$ ipython --no-banner

In [1]: import numpy as np

In [2]: np.set_printoptions(precision=1, suppress=True, linewidth=140, legacy="1.25")

In [3]: E = np.load("layer19.npy")

In [4]: print(E.round(1) + 0)
[[-0.6  0.6 -0.2]
 [-0.5  0.   0.8]
 [-0.1 -0.5  0.3]
 [ 0.2  0.6  0.2]
 [ 0.5  0.3  0.5]]

In [5]: x = np.array([2, 0, 1])

In [6]: rhs = E @ x

In [7]: np.round(np.linalg.pinv(E) @ E, 1) + 0
Out[7]: 
array([[1., 0., 0.],
       [0., 1., 0.],
       [0., 0., 1.]])

In [8]: np.round(np.linalg.solve(E.T @ E, E.T @ rhs), 1) + 0
Out[8]: array([2., 0., 1.])

In [9]: np.linalg.solve(E, rhs)
LinAlgError: Last 2 dimensions of the array must be square


In [10]: rhs.round(1) + 0
Out[10]: array([-1.5, -0.3,  0. ,  0.7,  1.4])

In [11]: rng = np.random.default_rng(68680)

In [12]: rhs = rhs + 0.3 * rng.normal(size=5)

In [13]: rhs
Out[13]: array([-1.3, -0.3, -0.3,  0.8,  1.8])

In [14]: coef, *_ = np.linalg.lstsq(E, rhs)

In [15]: coef
Out[15]: array([2.1, 0.4, 1. ])

In [16]: coef.round()
Out[16]: array([2., 0., 1.])

In [17]: ang = np.radians(120)

In [18]: R = np.eye(3)

In [19]: R[1, 1] = R[2, 2] = np.cos(ang)

In [20]: R[1, 2], R[2, 1] = -np.sin(ang), np.sin(ang)

In [21]: R
Out[21]: 
array([[ 1. ,  0. ,  0. ],
       [ 0. , -0.5, -0.9],
       [ 0. ,  0.9, -0.5]])

In [22]: B = E @ R.T

In [23]: np.allclose(E @ E.T, B @ B.T)
Out[23]: True

In [24]: np.round(np.linalg.det(R), 1), np.round(np.trace(R), 1)
Out[24]: (1.0, 0.0)

In [25]: f = np.array([2, 1, -2, 1, -2, -1, -1, -2, 1, -1, -2])

In [26]: A = f[np.abs(np.subtract.outer(np.arange(11), np.arange(11)))]

In [27]: A
Out[27]: 
array([[ 2,  1, -2,  1, -2, -1, -1, -2,  1, -1, -2],
       [ 1,  2,  1, -2,  1, -2, -1, -1, -2,  1, -1],
       [-2,  1,  2,  1, -2,  1, -2, -1, -1, -2,  1],
       [ 1, -2,  1,  2,  1, -2,  1, -2, -1, -1, -2],
       [-2,  1, -2,  1,  2,  1, -2,  1, -2, -1, -1],
       [-1, -2,  1, -2,  1,  2,  1, -2,  1, -2, -1],
       [-1, -1, -2,  1, -2,  1,  2,  1, -2,  1, -2],
       [-2, -1, -1, -2,  1, -2,  1,  2,  1, -2,  1],
       [ 1, -2, -1, -1, -2,  1, -2,  1,  2,  1, -2],
       [-1,  1, -2, -1, -1, -2,  1, -2,  1,  2,  1],
       [-2, -1,  1, -2, -1, -1, -2,  1, -2,  1,  2]])

In [28]: np.all(np.linalg.eigvalsh(A) > 0)
Out[28]: False

In [29]: w, vecs = np.linalg.eigh(A)

In [30]: print(np.linalg.eigvalsh(A @ A))
[ 0.8  5.5 13.4 18.4 20.3 20.4 30.4 37.2 38.5 39.8 55.3]

In [31]: np.round(vecs.T @ vecs, 1) + 0
Out[31]: 
array([[1., 0., 0., 0., 0., 0., 0., 0., 0., 0., 0.],
       [0., 1., 0., 0., 0., 0., 0., 0., 0., 0., 0.],
       [0., 0., 1., 0., 0., 0., 0., 0., 0., 0., 0.],
       [0., 0., 0., 1., 0., 0., 0., 0., 0., 0., 0.],
       [0., 0., 0., 0., 1., 0., 0., 0., 0., 0., 0.],
       [0., 0., 0., 0., 0., 1., 0., 0., 0., 0., 0.],
       [0., 0., 0., 0., 0., 0., 1., 0., 0., 0., 0.],
       [0., 0., 0., 0., 0., 0., 0., 1., 0., 0., 0.],
       [0., 0., 0., 0., 0., 0., 0., 0., 1., 0., 0.],
       [0., 0., 0., 0., 0., 0., 0., 0., 0., 1., 0.],
       [0., 0., 0., 0., 0., 0., 0., 0., 0., 0., 1.]])

In [32]: np.linalg.svd(A, compute_uv=False)
Out[32]: array([7.4, 6.3, 6.2, 6.1, 5.5, 4.5, 4.5, 4.3, 3.7, 2.3, 0.9])

In [33]: w.sum(), np.trace(A)
Out[33]: (22.0, 22)

In [34]: (w > 1e-8).sum(), (w < -1e-8).sum()
Out[34]: (8, 3)

In [35]: np.linalg.eigvalsh(A + -3 * np.eye(11))
Out[35]: array([-9.1, -7.5, -7.3, -2.1, -0.7,  0.7,  1.5,  2.5,  3.2,  3.3,  4.4])

In [36]: np.round(np.abs(vecs[:, -1]), 1) + 0
Out[36]: array([0.5, 0.1, 0.3, 0.3, 0.2, 0. , 0.2, 0.3, 0.3, 0.1, 0.5])

In [37]: vecs @ np.diag(w) @ vecs.T
Out[37]: 
array([[ 2.,  1., -2.,  1., -2., -1., -1., -2.,  1., -1., -2.],
       [ 1.,  2.,  1., -2.,  1., -2., -1., -1., -2.,  1., -1.],
       [-2.,  1.,  2.,  1., -2.,  1., -2., -1., -1., -2.,  1.],
       [ 1., -2.,  1.,  2.,  1., -2.,  1., -2., -1., -1., -2.],
       [-2.,  1., -2.,  1.,  2.,  1., -2.,  1., -2., -1., -1.],
       [-1., -2.,  1., -2.,  1.,  2.,  1., -2.,  1., -2., -1.],
       [-1., -1., -2.,  1., -2.,  1.,  2.,  1., -2.,  1., -2.],
       [-2., -1., -1., -2.,  1., -2.,  1.,  2.,  1., -2.,  1.],
       [ 1., -2., -1., -1., -2.,  1., -2.,  1.,  2.,  1., -2.],
       [-1.,  1., -2., -1., -1., -2.,  1., -2.,  1.,  2.,  1.],
       [-2., -1.,  1., -2., -1., -1., -2.,  1., -2.,  1.,  2.]])

In [38]: B = np.linalg.invert(A)
AttributeError: module 'numpy.linalg' has no attribute 'invert'


In [39]: B = np.linalg.inv(A)

In [40]: print(round(np.linalg.slogdet(A)[0], 1))
-1.0

In [41]: np.linalg.inv(B)
Out[41]: 
array([[ 2.,  1., -2.,  1., -2., -1., -1., -2.,  1., -1., -2.],
       [ 1.,  2.,  1., -2.,  1., -2., -1., -1., -2.,  1., -1.],
       [-2.,  1.,  2.,  1., -2.,  1., -2., -1., -1., -2.,  1.],
       [ 1., -2.,  1.,  2.,  1., -2.,  1., -2., -1., -1., -2.],
       [-2.,  1., -2.,  1.,  2.,  1., -2.,  1., -2., -1., -1.],
       [-1., -2.,  1., -2.,  1.,  2.,  1., -2.,  1., -2., -1.],
       [-1., -1., -2.,  1., -2.,  1.,  2.,  1., -2.,  1., -2.],
       [-2., -1., -1., -2.,  1., -2.,  1.,  2.,  1., -2.,  1.],
       [ 1., -2., -1., -1., -2.,  1., -2.,  1.,  2.,  1., -2.],
       [-1.,  1., -2., -1., -1., -2.,  1., -2.,  1.,  2.,  1.],
       [-2., -1.,  1., -2., -1., -1., -2.,  1., -2.,  1.,  2.]])

In [42]: print(np.round(np.linalg.det(A) * np.linalg.det(B), 1))
1.0

In [43]: B = A / np.linalg.norm(A, axis=1, keepdims=True)

In [44]: G = B @ B.T

In [45]: print(G[4].round(1) + 0)
[-0.1  0.   0.2 -0.1  1.  -0.1  0.2  0.1 -0.2 -0.3  0.1]

In [46]: print(np.linalg.norm(B, axis=1))
[1. 1. 1. 1. 1. 1. 1. 1. 1. 1. 1.]

In [47]: labels = rng.permutation(11)

In [48]: B = A[:, labels] * rng.choice([-1, 1], 11)

In [49]: B
Out[49]: 
array([[ 1,  2, -2, -2,  2,  1, -1,  1, -1, -2, -1],
       [ 2, -1, -1, -1,  1, -1, -2,  1,  2,  1,  2],
       [ 1, -2, -1,  1, -2,  2,  1,  2,  1, -2, -1],
       [-2, -1, -2, -2,  1,  1, -2, -1,  1,  1, -2],
       [ 1,  2,  1, -1, -2,  1,  1,  2,  2,  2, -1],
       [-2, -1, -2, -1, -1,  2,  2, -1, -1,  1,  2],
       [-1,  2,  1, -2, -1, -1,  1, -2,  2, -2, -1],
       [-1,  1,  2,  1, -2,  2, -2, -1, -1,  1,  2],
       [-2,  1,  1, -2,  1, -1,  1,  2, -2, -2,  1],
       [ 1,  2, -2,  1, -1, -2, -2, -1, -1, -1,  1],
       [-1, -1,  1,  2, -2, -1, -1,  2,  2, -1,  2]])

In [50]: left, _, Vt = np.linalg.svd(A.T @ B)

In [51]: np.round(left @ Vt, 1) + 0
Out[51]: 
array([[ 0.,  0.,  0.,  0.,  1.,  0.,  0.,  0.,  0.,  0.,  0.],
       [ 1.,  0.,  0.,  0.,  0.,  0.,  0.,  0.,  0.,  0.,  0.],
       [ 0., -1.,  0.,  0.,  0.,  0.,  0.,  0.,  0.,  0.,  0.],
       [ 0.,  0.,  0.,  0.,  0.,  0.,  0.,  0.,  0.,  0., -1.],
       [ 0.,  0.,  0.,  0.,  0.,  0.,  0.,  0.,  0.,  1.,  0.],
       [ 0.,  0.,  0.,  0.,  0.,  0.,  1.,  0.,  0.,  0.,  0.],
       [ 0.,  0.,  0.,  0.,  0.,  0.,  0., -1.,  0.,  0.,  0.],
       [ 0.,  0.,  1.,  0.,  0.,  0.,  0.,  0.,  0.,  0.,  0.],
       [ 0.,  0.,  0.,  0.,  0.,  0.,  0.,  0., -1.,  0.,  0.],
       [ 0.,  0.,  0.,  0.,  0., -1.,  0.,  0.,  0.,  0.,  0.],
       [ 0.,  0.,  0.,  1.,  0.,  0.,  0.,  0.,  0.,  0.,  0.]])

In [52]: W0 = np.loadtxt("x.csv", delimiter=",")

In [53]: W0
Out[53]: 
array([[3., 3., 0.],
       [3., 3., 3.],
       [0., 3., 3.]])

In [54]: q = W0.astype(float).copy()

In [55]: for j in range(3):
    ...:     q[:, j] -= q[:, :j] @ (q[:, :j].T @ q[:, j])
    ...:     q[:, j] /= np.linalg.norm(q[:, j])
    ...: 

In [56]: print(q.round(1) + 0)
[[ 0.7  0.  -0.7]
 [ 0.7  0.   0.7]
 [ 0.   1.   0. ]]

In [57]: q, R = np.linalg.qr(W0)

In [58]: np.trace(q @ q.T)
Out[58]: 3.0

In [59]: np.allclose(R.T @ R, W0.T @ W0)
Out[59]: True

In [60]: np.round(q @ R, 1) + 0
Out[60]: 
array([[3., 3., 0.],
       [3., 3., 3.],
       [0., 3., 3.]])

In [61]: x = np.array([-3, -3, 1])

In [62]: a = np.maximum(W0 @ x, 0)

In [63]: np.maximum(W0 @ (3 * x), 0)
Out[63]: array([0., 0., 0.])

In [64]: np.tanh(W0 @ x)
Out[64]: array([-1., -1., -1.])

In [65]: np.maximum(W0 @ x, 0) - np.maximum(-W0 @ x, 0)
Out[65]: array([-18., -15.,  -6.])

In [66]: w, vecs = np.linalg.eig(W0)

In [67]: print(np.round(W0 @ vecs[:, 0] - w[0] * vecs[:, 0], 1) + 0)
[0. 0. 0.]

In [68]: print(np.sort(np.linalg.eigvals(np.linalg.inv(W0))))
[-0.8  0.1  0.3]

In [69]: np.sort(np.linalg.eigvals(W0.T))
Out[69]: array([-1.2,  3. ,  7.2])

In [70]: feats = np.array([[3, -1, -3], [-2, -4, 5], [-2, 1, 1]])

In [71]: feats
Out[71]: 
array([[ 3, -1, -3],
       [-2, -4,  5],
       [-2,  1,  1]])

In [72]: labels = rng.permutation(3)

In [73]: labels
Out[73]: array([0, 1, 2])

In [74]: B = feats[labels][:, labels]

In [75]: np.trace(B)
Out[75]: 0

In [76]: np.allclose(B, feats)
Out[76]: True

In [77]: np.diag(B)
Out[77]: array([ 3, -4,  1])

In [78]: print(np.sort(np.abs(np.linalg.eigvals(B))))
[0.4 4.9 5.3]

In [79]: q = feats.astype(float).copy()

In [80]: for j in range(3):
    ...:     q[:, j] -= q[:, :j] @ (q[:, :j].T @ q[:, j])
    ...:     q[:, j] /= np.linalg.norm(q[:, j])
    ...: 

In [81]: q
Out[81]: 
array([[ 0.7, -0.4, -0.6],
       [-0.5, -0.9, -0.1],
       [-0.5,  0.3, -0.8]])

In [82]: np.linalg.matrix_power(feats, 2)
Out[82]: 
array([[ 17,  -2, -17],
       [ -8,  23,  -9],
       [-10,  -1,  12]])

In [83]: (feats + feats.T) / 2
Out[83]: 
array([[ 3. , -1.5, -2.5],
       [-1.5, -4. ,  3. ],
       [-2.5,  3. ,  1. ]])

In [84]: F = np.tril(np.array([[2, 3, 3, 1, 0],
    ...:     [2, 2, 3, 0, 2],
    ...:     [2, 1, 2, 0, 2],
    ...:     [3, 1, 0, 1, 3],
    ...:     [2, 2, 3, 2, 3]]), -1) + np.eye(5, dtype=int)

In [85]: F
Out[85]: 
array([[1, 0, 0, 0, 0],
       [2, 1, 0, 0, 0],
       [2, 1, 1, 0, 0],
       [3, 1, 0, 1, 0],
       [2, 2, 3, 2, 1]])

In [86]: round(float(np.linalg.det(F.T)), 1)
Out[86]: 1.0

In [87]: print(np.linalg.eigvals(F))
[1. 1. 1. 1. 1.]

In [88]: np.round(np.linalg.det(2 * F), 1), np.round(np.linalg.det(F), 1)
Out[88]: (32.0, 1.0)

In [89]: print(round(np.linalg.norm(F, "nuc"), 1))
10.3

In [90]: round(float(np.linalg.norm(F[3], 1)), 1), np.round(np.linalg.norm(F[3], np.inf), 1)
Out[90]: (5.0, 3.0)

In [91]: print(np.round(np.linalg.norm(F, 1), 1), round(np.linalg.norm(F, np.inf), 1))
10.0 10.0

In [92]: F[3] @ F[4]
Out[92]: 10
